>>> import numpy as np
>>> np.set_printoptions(precision=2, suppress=True, linewidth=200)
>>> C = np.array([[0, 1, 2, 5, 3],
...     [0, 3, 1, 0, 5],
...     [3, 1, 0, 4, 5],
...     [0, 2, 1, 2, 0],
...     [0, 3, 3, 5, 5]])
>>> rng = np.random.default_rng(90079)
>>> K = (rng.random((11, 5)) < 0.25) @ C
>>> K
array([[0, 1, 2, 5, 3],
       [0, 0, 0, 0, 0],
       [0, 3, 3, 5, 5],
       [0, 3, 1, 0, 5],
       [0, 3, 3, 5, 5],
       [0, 3, 1, 0, 5],
       [0, 3, 3, 7, 3],
       [0, 0, 0, 0, 0],
       [0, 0, 0, 0, 0],
       [0, 3, 1, 0, 5],
       [3, 2, 2, 9, 8]])
>>> gram = np.cov(K, rowvar=False)
>>> K.std(axis=0)
array([0.86, 1.31, 1.16, 3.27, 2.5 ])
>>> np.argwhere(np.triu(np.abs(np.corrcoef(K.T)) > 0.8, 1))
array([[2, 3]])
>>> round(np.corrcoef(K[:, 0], K[:, 1])[0, 1], 2)
np.float64(0.02)
>>> np.polyfit(K[:, 0], K[:, 1], 1)
array([0.03, 1.9 ])
>>> np.corrcoef(K.T)
array([[1.  , 0.02, 0.15, 0.6 , 0.56],
       [0.02, 1.  , 0.69, 0.31, 0.79],
       [0.15, 0.69, 1.  , 0.81, 0.61],
       [0.6 , 0.31, 0.81, 1.  , 0.53],
       [0.56, 0.79, 0.61, 0.53, 1.  ]])
>>> gram.shape
(5, 5)
>>> np.argsort(-K.std(axis=0).round(6), kind="stable")
array([3, 4, 1, 2, 0])
>>> cen = (K - K.mean(axis=0)) / K.std(axis=0)
>>> cen.std(axis=0)
array([1., 1., 1., 1., 1.])
>>> np.argwhere(np.abs(cen) > 2)
array([[10,  0]])
>>> c = np.linalg.lstsq(np.delete(cen, 1, axis=1), cen[:, 1])[0]
>>> np.abs(c).argmax()
np.int64(1)
